>>> import numpy as np
>>> import numpy.linalg as la
>>> np.set_printoptions(precision=3, suppress=True, linewidth=120, legacy="1.25")
>>> W0 = np.loadtxt("run6.csv", delimiter=",")
>>> W0
array([[0., 0., 2., 1., 4., 3., 4., 0., 3., 1.],
       [1., 0., 0., 2., 1., 4., 3., 4., 0., 3.],
       [3., 1., 0., 0., 2., 1., 4., 3., 4., 0.],
       [0., 3., 1., 0., 0., 2., 1., 4., 3., 4.],
       [4., 0., 3., 1., 0., 0., 2., 1., 4., 3.],
       [3., 4., 0., 3., 1., 0., 0., 2., 1., 4.],
       [4., 3., 4., 0., 3., 1., 0., 0., 2., 1.],
       [1., 4., 3., 4., 0., 3., 1., 0., 0., 2.],
       [2., 1., 4., 3., 4., 0., 3., 1., 0., 0.],
       [0., 2., 1., 4., 3., 4., 0., 3., 1., 0.]])
>>> rng = np.random.default_rng(328105)
>>> z = rng.permutation(10)
>>> z
array([2, 7, 6, 9, 5, 8, 0, 4, 1, 3])
>>> B = W0[z][:, z]
>>> np.sort(np.abs(la.eigvals(B)))
array([ 2.32 ,  2.32 ,  2.76 ,  2.76 ,  4.183,  4.183,  7.45 ,  7.45 ,  8.   , 18.   ])
>>> np.allclose(B, W0)
False
>>> np.trace(B)
0.0
>>> K = np.load("out7.npy")
>>> K
array([[   1,   -1,    1,   -1],
       [   1,    0,    0,    0],
       [   1,    1,    1,    1],
       [   1,    2,    4,    8],
       [   1,    3,    9,   27],
       [   1,    4,   16,   64],
       [   1,    5,   25,  125],
       [   1,    6,   36,  216],
       [   1,    7,   49,  343],
       [   1,    8,   64,  512],
       [   1,    9,   81,  729],
       [   1,   10,  100, 1000],
       [   1,   11,  121, 1331],
       [   1,   12,  144, 1728]])
>>> [round(float(x), 3) for x in la.svd(K, compute_uv=False)[:3]]
[2606.832, 41.729, 2.973]
>>> np.argsort(-la.norm(K, axis=0).round(6), kind="stable")[:3]
array([3, 2, 1])
>>> la.cond(K) > 100
True
